% python3 -q
>>> import numpy as np
>>> np.set_printoptions(precision=2, suppress=True, linewidth=140)
>>> K = np.loadtxt("mat.csv", delimiter=",")
>>> K
array([[  1.  ,   3.11,   1.78,   3.45,   1.45,   1.11,   0.89,   1.78,   2.22,   1.89],
       [ -1.72,   2.81,  -0.34,   2.23,   0.23,   3.53,   1.19,  -0.34,   4.34,   2.19],
       [  6.36,   3.71,   5.95,   5.83,   3.83,  -3.65,   0.29,   5.95,  -1.95,   1.29],
       [  0.8 ,   3.09,   1.63,   3.36,   1.36,   1.28,   0.91,   1.63,   2.37,   1.91],
       [  1.35,   3.15,   2.05,   3.6 ,   1.6 ,   0.8 ,   0.85,   2.05,   1.95,   1.85],
       [ -6.65,   2.26,  -4.17,   0.05,  -1.95,   7.91,   1.74,  -4.17,   8.17,   2.74],
       [  7.23,   3.8 ,   6.63,   6.21,   4.21,  -4.43,   0.2 ,   6.63,  -2.63,   1.2 ],
       [ -7.17,   2.2 ,  -4.58,  -0.19,  -2.19,   8.38,   1.8 ,  -4.58,   8.58,   2.8 ],
       [ 14.19,   4.58,  12.04,   9.31,   7.31, -10.61,  -0.58,  12.04,  -8.04,   0.42],
       [  2.65,   3.29,   3.06,   4.18,   2.18,  -0.35,   0.71,   3.06,   0.94,   1.71],
       [ 21.27,   5.36,  17.55,  12.45,  10.45, -16.91,  -1.36,  17.55, -13.55,  -0.36],
       [  6.47,   3.72,   6.03,   5.87,   3.87,  -3.75,   0.28,   6.03,  -2.03,   1.28]])
>>> # rank 6
>>> np.linalg.cond(K) > 100
np.True_
>>> np.linalg.matrix_rank(K, rtol=0.1)
np.int64(2)
>>> np.argsort(-np.linalg.norm(K, axis=0).round(6), kind="stable")[:3]
array([0, 2, 7])
>>> U, sv, VT = np.linalg.svd(K)
>>> print(np.argmax(sv[:-1] / (sv[1:] + 1e-6)) + 1)
6
>>> sv.round(2) + 0
array([60.4 , 19.32,  0.02,  0.01,  0.01,  0.01,  0.  ,  0.  ,  0.  ,  0.  ])
>>> other = U[:, :6] @ np.diag(sv[:6]) @ VT[:6]
>>> other
array([[  1.  ,   3.11,   1.78,   3.45,   1.45,   1.11,   0.89,   1.78,   2.22,   1.89],
       [ -1.72,   2.81,  -0.34,   2.23,   0.23,   3.53,   1.19,  -0.34,   4.34,   2.19],
       [  6.36,   3.71,   5.95,   5.83,   3.83,  -3.65,   0.29,   5.95,  -1.95,   1.29],
       [  0.8 ,   3.09,   1.63,   3.36,   1.36,   1.28,   0.91,   1.63,   2.37,   1.91],
       [  1.35,   3.15,   2.05,   3.6 ,   1.6 ,   0.8 ,   0.85,   2.05,   1.95,   1.85],
       [ -6.65,   2.26,  -4.17,   0.05,  -1.95,   7.91,   1.74,  -4.17,   8.17,   2.74],
       [  7.23,   3.8 ,   6.63,   6.21,   4.21,  -4.43,   0.2 ,   6.63,  -2.63,   1.2 ],
       [ -7.17,   2.2 ,  -4.58,  -0.19,  -2.19,   8.38,   1.8 ,  -4.58,   8.58,   2.8 ],
       [ 14.19,   4.58,  12.04,   9.31,   7.31, -10.61,  -0.58,  12.04,  -8.04,   0.42],
       [  2.65,   3.29,   3.06,   4.18,   2.18,  -0.35,   0.71,   3.06,   0.94,   1.71],
       [ 21.27,   5.36,  17.55,  12.45,  10.45, -16.91,  -1.36,  17.55, -13.55,  -0.36],
       [  6.47,   3.72,   6.03,   5.87,   3.87,  -3.75,   0.28,   6.03,  -2.03,   1.28]])
>>> round(float(np.abs(K - other).max()), 2)
0.0
